% ipython --no-banner

In [1]: import numpy as np

In [2]: np.set_printoptions(precision=2, suppress=True, linewidth=120)

In [3]: M = np.load("run11.npy")

In [4]: M
Out[4]: 
array([[0., 3., 0., 0., 0., 0., 0., 0., 0., 0., 0.],
       [3., 1., 3., 0., 0., 0., 0., 0., 0., 0., 0.],
       [0., 3., 0., 3., 0., 0., 0., 0., 0., 0., 0.],
       [0., 0., 3., 0., 3., 0., 0., 0., 0., 0., 0.],
       [0., 0., 0., 3., 2., 3., 0., 0., 0., 0., 0.],
       [0., 0., 0., 0., 3., 2., 3., 0., 0., 0., 0.],
       [0., 0., 0., 0., 0., 3., 0., 3., 0., 0., 0.],
       [0., 0., 0., 0., 0., 0., 3., 0., 3., 0., 0.],
       [0., 0., 0., 0., 0., 0., 0., 3., 0., 3., 0.],
       [0., 0., 0., 0., 0., 0., 0., 0., 3., 0., 3.],
       [0., 0., 0., 0., 0., 0., 0., 0., 0., 3., 0.]])

In [5]: Q, Rm = np.linalg.qr(M)

In [6]: np.trace(Q @ Q.T)
Out[6]: np.float64(11.0)

In [7]: np.allclose(Rm.T @ Rm, M.T @ M)
Out[7]: True

In [8]: np.round(Q @ Rm, 2) + 0
Out[8]: 
array([[0., 3., 0., 0., 0., 0., 0., 0., 0., 0., 0.],
       [3., 1., 3., 0., 0., 0., 0., 0., 0., 0., 0.],
       [0., 3., 0., 3., 0., 0., 0., 0., 0., 0., 0.],
       [0., 0., 3., 0., 3., 0., 0., 0., 0., 0., 0.],
       [0., 0., 0., 3., 2., 3., 0., 0., 0., 0., 0.],
       [0., 0., 0., 0., 3., 2., 3., 0., 0., 0., 0.],
       [0., 0., 0., 0., 0., 3., 0., 3., 0., 0., 0.],
       [0., 0., 0., 0., 0., 0., 3., 0., 3., 0., 0.],
       [0., 0., 0., 0., 0., 0., 0., 3., 0., 3., 0.],
       [0., 0., 0., 0., 0., 0., 0., 0., 3., 0., 3.],
       [0., 0., 0., 0., 0., 0., 0., 0., 0., 3., 0.]])

In [9]: evals, V = np.linalg.eigh(M)

In [10]: x = np.array([-1, -3, 0, 0, -2, 0, -3, -2, 2, 2, 0])

In [11]: (np.sign(V[:, -1].round(6)) == np.sign(V[0, -1].round(6))).astype(int)
Out[11]: array([1, 1, 1, 1, 1, 1, 1, 1, 1, 1, 1])

In [12]: np.linalg.eigvalsh(M[1:, 1:])
Out[12]: array([-5.4 , -4.67, -3.58, -1.75, -0.43,  1.42,  3.  ,  4.39,  5.24,  6.79])

In [13]: r0 = np.array([-2, -6, -9, 6, -3, -4, -1, -1, 9, 5]) + 0.5

In [14]: E = np.eye(10) - 2 * np.outer(r0, r0) / (r0 @ r0)

In [15]: E.round(2) + 0
Out[15]: 
array([[ 0.98, -0.06, -0.09,  0.07, -0.03, -0.04, -0.01, -0.01,  0.1 ,  0.06],
       [-0.06,  0.79, -0.33,  0.25, -0.1 , -0.13, -0.02, -0.02,  0.36,  0.21],
       [-0.09, -0.33,  0.5 ,  0.39, -0.15, -0.21, -0.03, -0.03,  0.56,  0.33],
       [ 0.07,  0.25,  0.39,  0.71,  0.11,  0.16,  0.02,  0.02, -0.43, -0.25],
       [-0.03, -0.1 , -0.15,  0.11,  0.96, -0.06, -0.01, -0.01,  0.17,  0.1 ],
       [-0.04, -0.13, -0.21,  0.16, -0.06,  0.91, -0.01, -0.01,  0.23,  0.13],
       [-0.01, -0.02, -0.03,  0.02, -0.01, -0.01,  1.  ,  0.  ,  0.03,  0.02],
       [-0.01, -0.02, -0.03,  0.02, -0.01, -0.01,  0.  ,  1.  ,  0.03,  0.02],
       [ 0.1 ,  0.36,  0.56, -0.43,  0.17,  0.23,  0.03,  0.03,  0.37, -0.36],
       [ 0.06,  0.21,  0.33, -0.25,  0.1 ,  0.13,  0.02,  0.02, -0.36,  0.79]])

In [16]: w1 = np.array([[2, -2, 2, 2],
    ...:     [3, 2, -3, 1],
    ...:     [3, -1, -1, 3],
    ...:     [-1, -2, -2, 2],
    ...:     [1, -3, 2, -3],
    ...:     [-1, 2, -2, 3],
    ...:     [-2, 3, -1, -3],
    ...:     [-1, 2, 0, 2],
    ...:     [2, 0, 1, 1],
    ...:     [2, 0, -2, 1]])

In [17]: beta = np.array([6, 5, 9, 4])

In [18]: hid = np.maximum(E @ w1 + beta, 0)

In [19]: (hid > 0).astype(int)
Out[19]: 
array([[1, 1, 1, 1],
       [1, 1, 1, 1],
       [1, 1, 1, 1],
       [1, 1, 1, 1],
       [1, 1, 1, 1],
       [1, 1, 1, 1],
       [1, 1, 1, 1],
       [1, 1, 1, 1],
       [1, 1, 1, 1],
       [1, 1, 1, 1]])

In [20]: np.linalg.matrix_rank(hid)
Out[20]: np.int64(4)

In [21]: C = np.array([[-2, 2], [-3, -2], [0, 3], [3, 3]])

In [22]: (hid @ C).round(6).argmax(axis=1)
Out[22]: array([1, 1, 1, 1, 1, 1, 1, 1, 1, 1])

In [23]: w1 @ C
Out[23]: 
array([[  8,  20],
       [ -9,  -4],
       [  6,  14],
       [ 14,   2],
       [ -2,   5],
       [  5,  -3],
       [-14, -22],
       [  2,   0],
       [ -1,  10],
       [ -1,   1]])
